% ipython --no-banner

In [1]: import numpy as np

In [2]: np.set_printoptions(precision=2, suppress=True, linewidth=120)

In [3]: feats = np.loadtxt("dump.csv", delimiter=",")

In [4]: feats
Out[4]: 
array([[0.33, 0.  , 0.  , 0.33, 0.33],
       [0.  , 0.5 , 0.5 , 0.  , 0.  ],
       [0.  , 0.  , 1.  , 0.  , 0.  ],
       [0.  , 0.5 , 0.  , 0.5 , 0.  ],
       [0.33, 0.  , 0.33, 0.  , 0.33]])

In [5]: # columns 0 and 4 are equal

In [6]: feats.shape
Out[6]: (5, 5)

In [7]: np.unravel_index(np.abs(feats).argmax(), feats.shape)
Out[7]: (np.int64(2), np.int64(2))

In [8]: np.linalg.matrix_rank(feats)
Out[8]: np.int64(4)

In [9]: np.diff(feats, axis=0)
Out[9]: 
array([[-0.33,  0.5 ,  0.5 , -0.33, -0.33],
       [ 0.  , -0.5 ,  0.5 ,  0.  ,  0.  ],
       [ 0.  ,  0.5 , -1.  ,  0.5 ,  0.  ],
       [ 0.33, -0.5 ,  0.33, -0.5 ,  0.33]])

In [10]: feats.sum(axis=1)
Out[10]: array([1., 1., 1., 1., 1.])

In [11]: m1 = np.array([[1, 0, 0], [-1, 1, 0], [7, 4, 1]])

In [12]: m1
Out[12]: 
array([[ 1,  0,  0],
       [-1,  1,  0],
       [ 7,  4,  1]])

In [13]: np.sort(np.linalg.eigvals(m1))
Out[13]: array([1., 1., 1.])

In [14]: [int(np.linalg.matrix_rank(np.linalg.matrix_power(m1, p))) for p in range(1, 4)]
Out[14]: [3, 3, 3]

In [15]: np.linalg.matrix_power(m1 - np.diag(np.diag(m1)), 3)
Out[15]: 
array([[0, 0, 0],
       [0, 0, 0],
       [0, 0, 0]])

In [16]: m1 @ m1
Out[16]: 
array([[ 1,  0,  0],
       [-2,  1,  0],
       [10,  8,  1]])

In [17]: np.argsort(-np.linalg.norm(m1, axis=0).round(6), kind="stable")[:3]
Out[17]: array([0, 1, 2])

In [18]: u = np.array([3, 0, -1])

In [19]: M2 = m1 + np.outer(u, np.eye(3)[0])

In [20]: round(float(np.linalg.det(M2) / np.linalg.det(m1)), 2), round(1 + np.linalg.solve(m1, u)[0], 2)
Out[20]: (4.0, np.float64(4.0))

In [21]: np.linalg.matrix_rank(M2 - m1)
Out[21]: np.int64(1)

In [22]: M2
Out[22]: 
array([[ 4.,  0.,  0.],
       [-1.,  1.,  0.],
       [ 6.,  4.,  1.]])

In [23]: round(float(np.linalg.eigvals(m1).sum().real), 2)
Out[23]: 3.0

In [24]: round(float(np.linalg.det(m1.T)), 2)
Out[24]: 1.0

In [25]: round(float(np.linalg.det(m1[::-1])), 2)
Out[25]: -1.0
